$ python3 -q
>>> import numpy as np
>>> from numpy import linalg as LA
>>> np.set_printoptions(precision=1, suppress=True, linewidth=100)
>>> rd = lambda a: np.round(a, 1) + 0
>>> other = np.array([[3, -1, -1], [-2, 2, 0], [3, 0, 0], [-1, 0, -1]])
>>> cent = np.array([[-1, 1, 4, -1, -2], [-3, -4, 2, 5, 1], [-5, 4, -5, -5, 1]])
>>> A = other @ cent
>>> A
array([[  5,   3,  15,  -3,  -8],
       [ -4, -10,  -4,  12,   6],
       [ -3,   3,  12,  -3,  -6],
       [  6,  -5,   1,   6,   1]])
>>> left, sig, vt = LA.svd(A)
>>> V = vt[:(sig > 1e-8).sum()]
>>> rng = np.random.default_rng(30)
>>> x = A[2] + 2 * A[0] + rng.integers(2) * np.eye(5)[1]
>>> x
array([  7.,   9.,  42.,  -9., -22.])
>>> rd(LA.norm(x - V.T @ V @ x))
np.float64(0.0)
>>> rd(np.diag(V.T @ V))
array([1. , 0.4, 0.8, 0.6, 0.2])
>>> LA.matrix_rank(np.vstack([A, x]))
np.int64(3)
>>> np.allclose(V.T @ V @ x, x)
True
>>> [round(float(x), 1) for x in LA.svd(A, compute_uv=False)[:3]]
[26.0, 14.1, 8.6]
>>> rd(LA.norm(A, 2) / LA.norm(A))
np.float64(0.8)
>>> np.argsort(-LA.norm(A, axis=0).round(6), kind="stable")[:3]
array([2, 3, 1])
>>> left, sig, vt = LA.svd(A, full_matrices=False)
>>> rd(np.abs(vt[0]))
array([0.1, 0.4, 0.7, 0.4, 0.4])
>>> np.allclose(left * sig @ vt, A)
True
>>> rd(left.T @ left)
array([[1., 0., 0., 0.],
       [0., 1., 0., 0.],
       [0., 0., 1., 0.],
       [0., 0., 0., 1.]])
>>> (sig > 1e-8).sum()
np.int64(3)
>>> rd(np.sqrt((sig ** 2).sum())), rd(LA.norm(A))
(np.float64(30.8), np.float64(30.8))
>>> E = np.load("a.npy")
>>> E
array([[-0.6,  2.1,  1. ,  0.1,  0.1,  2.4],
       [ 0. , -0.3, -1.1, -0.5,  1. , -0.9],
       [ 0.1, -0.2, -1.2,  0.1, -1.1, -0.1],
       [-0.7,  0.3, -0.5,  1.3,  0.4,  1.9],
       [ 0.4,  1.1, -0.6,  1.5,  0. , -1.5],
       [ 1. , -0.1,  0.8,  0.9, -2. , -3. ],
       [ 0.1,  0.3, -0.8,  0.8, -0.9, -0.2],
       [ 1.1,  0. , -0.7, -0.1,  1. , -3.6],
       [ 0. ,  2.9, -0.4,  0.3, -1.5,  0.1],
       [-0.4, -0.4, -1. , -0.2, -0.1,  0.9],
       [ 0. ,  0.5, -1.5,  0.6, -1.3,  0.2],
       [ 0.3,  1.3, -0.3,  0.2, -1. , -0.5],
       [ 0.6, -0.7, -1. , -2.7, -0.7, -1.9],
       [ 1.1,  1.5, -0.7, -0.3,  0.8, -3.2],
       [ 0. , -0.2, -0.8,  0.6, -0.7, -0.4],
       [ 1.1, -0.6,  0.8,  0.2, -0.5, -3.5],
       [ 0.5,  1.4,  2.6, -0.7, -0.2, -1.5],
       [-1.4,  0.4, -1.3, -0.5,  1.7,  4.4],
       [-1. ,  1.1,  0. , -1.1,  1.2,  2.7],
       [ 0.2,  0. ,  1.4, -1.8,  0.2, -0.8],
       [ 0.3, -1.3,  0.3,  0.4,  0.7, -0.4],
       [ 0.2, -0.8,  0.5,  0.5, -0.7, -0.1],
       [ 1.4,  0.9,  0.7, -0.5, -0.2, -3.6],
       [ 0.9, -1.9, -1.2, -0.3,  0.8, -2.4],
       [-0.7,  0. ,  1.6, -1.9, -0.1,  2. ],
       [-1. ,  0.8, -0.2, -0.1,  1.4,  3.1],
       [-0.1,  0.2,  0.5, -0.8, -0.5, -0.1],
       [ 0.3,  0.4, -0.6,  0.1,  0.3, -0.8],
       [ 0.1,  1. , -1.7,  1.2, -0.8, -0.3]])
>>> D = LA.norm(E[:, None] - E[None], axis=-1)
>>> rd(LA.norm(E - E.mean(axis=0), axis=1))
array([3.6, 1.7, 1.6, 2.9, 2.2, 3.7, 1.4, 3.6, 3. , 1.8, 2. , 1.4, 3.4, 3.4, 1.2, 3.6, 3.3, 5.5,
       3.8, 2.4, 2. , 1.6, 3.6, 3.4, 3.6, 4. , 1.1, 0.8, 2.2])
>>> np.unravel_index(D.round(6).argmax(), D.shape)
(np.int64(5), np.int64(17))
>>> np.flatnonzero(D[10] < D.mean() / 2)
array([ 2,  6, 10, 11, 14, 28])
>>> LA.matrix_rank(D ** 2)
np.int64(8)
>>> Xs = E - E.mean(axis=1)
Traceback (most recent call last):
  File "<python-input-33>", line 1, in <module>
    Xs = E - E.mean(axis=1)
         ~~^~~~~~~~~~~~~~~~
ValueError: operands could not be broadcast together with shapes (29,6) (29,) 
>>> Xs = E - E.mean(axis=0)
>>> left, sig, vt = LA.svd(Xs, full_matrices=False)
>>> rd(sig)
array([11.7,  6.1,  5.8,  4.3,  3.7,  0.5])
>>> rd(vt[0] * np.sign(vt[0, np.abs(vt[0]).argmax()]))
array([-0.3,  0.1,  0. ,  0. ,  0.1,  0.9])
>>> rd(sig ** 2 / (sig ** 2).sum())
array([0.6, 0.2, 0.1, 0.1, 0.1, 0. ])
>>> LA.matrix_rank(Xs)
np.int64(6)
>>> np.searchsorted(np.cumsum(sig ** 2) / (sig ** 2).sum(), 0.9) + 1
np.int64(4)
>>> rd(np.abs(vt[-1]))
array([0.9, 0. , 0. , 0. , 0. , 0.3])
>>> rd(Xs.mean(axis=0))
array([0., 0., 0., 0., 0., 0.])
>>> O, V = LA.qr(E[:, :1])[0], LA.qr(E[:, 1:])[0]
>>> sig = LA.svd(O.T @ V, compute_uv=False)
>>> (sig > 0.9).sum()
np.int64(1)
>>> rd(LA.norm(O @ O.T - V @ V.T, 2))
np.float64(1.0)
>>> rd(sig)
array([1.])
>>> rd(np.degrees(np.arccos(sig.clip(0, 1))))
array([8.9])
